In [1]: import numpy as np

In [2]: np.set_printoptions(precision=2, suppress=True, linewidth=160, floatmode="fixed")

In [3]: data = np.load("test11.npy")

In [4]: data
Out[4]: 
array([[-1,  0, -1,  0,  0, -2],
       [ 2,  0,  2,  0,  0,  4],
       [-2,  0, -2,  0,  0, -4],
       [ 0,  0,  0,  0,  0,  0],
       [ 2,  0,  2,  0,  0,  4]])

In [5]: r0 = np.array([-1, 2])

In [6]: np.correlate(data[4], data[2], "full")
Out[6]: array([ -8,   0,  -8,  -4,   0, -24,   0,  -4,  -8,   0,  -8])

In [7]: np.cross(data[4, :3], data[2, :3])
Out[7]: array([0, 0, 0])

In [8]: np.abs(np.diag(np.linalg.qr(data)[1])) > 1e-9
Out[8]: array([ True, False, False, False, False])

In [9]: np.linalg.lstsq(data[:-1].T, data[-1])[2]
Out[9]: np.int32(1)

In [10]: np.unique(data.round(6), axis=0).shape
Out[10]: (4, 6)

In [11]: x = np.array([-4, 9, 7, 8, 7, -1])

In [12]: data @ np.ones(6)
Out[12]: array([-4.00,  8.00, -8.00,  0.00,  8.00])

In [13]: np.linalg.norm(data @ x) <= np.linalg.norm(data, 2) * np.linalg.norm(x) + 1e-9
Out[13]: np.True_

In [14]: (data * x).sum(axis=1)
Out[14]: array([-1,  2, -2,  0,  2])

In [15]: data @ np.eye(6)[5]
Out[15]: array([-2.00,  4.00, -4.00,  0.00,  4.00])

In [16]: data @ (2 * x)
Out[16]: array([-2,  4, -4,  0,  4])

In [17]: feats = np.vander(np.arange(8) - 1, 3, increasing=True)

In [18]: feats
Out[18]: 
array([[ 1, -1,  1],
       [ 1,  0,  0],
       [ 1,  1,  1],
       [ 1,  2,  4],
       [ 1,  3,  9],
       [ 1,  4, 16],
       [ 1,  5, 25],
       [ 1,  6, 36]])

In [19]: M2 = np.c_[feats[:, :2] @ np.array([[1, 3], [0, 2]]), np.array([2, 2, 1, 0, 0, 1, 1, 2])]

In [20]: M2
Out[20]: 
array([[ 1,  1,  2],
       [ 1,  3,  2],
       [ 1,  5,  1],
       [ 1,  7,  0],
       [ 1,  9,  0],
       [ 1, 11,  1],
       [ 1, 13,  1],
       [ 1, 15,  2]])

In [21]: np.round(np.linalg.lstsq(feats, M2[:, 0])[0], 2) + 0
Out[21]: array([1.00, 0.00, 0.00])

In [22]: np.linalg.matrix_rank(np.c_[feats, M2])
Out[22]: np.int64(4)

In [23]: np.linalg.matrix_rank(M2)
Out[23]: np.int64(3)

In [24]: np.round(np.linalg.norm(M2 - feats @ np.linalg.lstsq(feats, M2)[0], axis=0), 2) + 0
Out[24]: array([0.00, 0.00, 1.00])
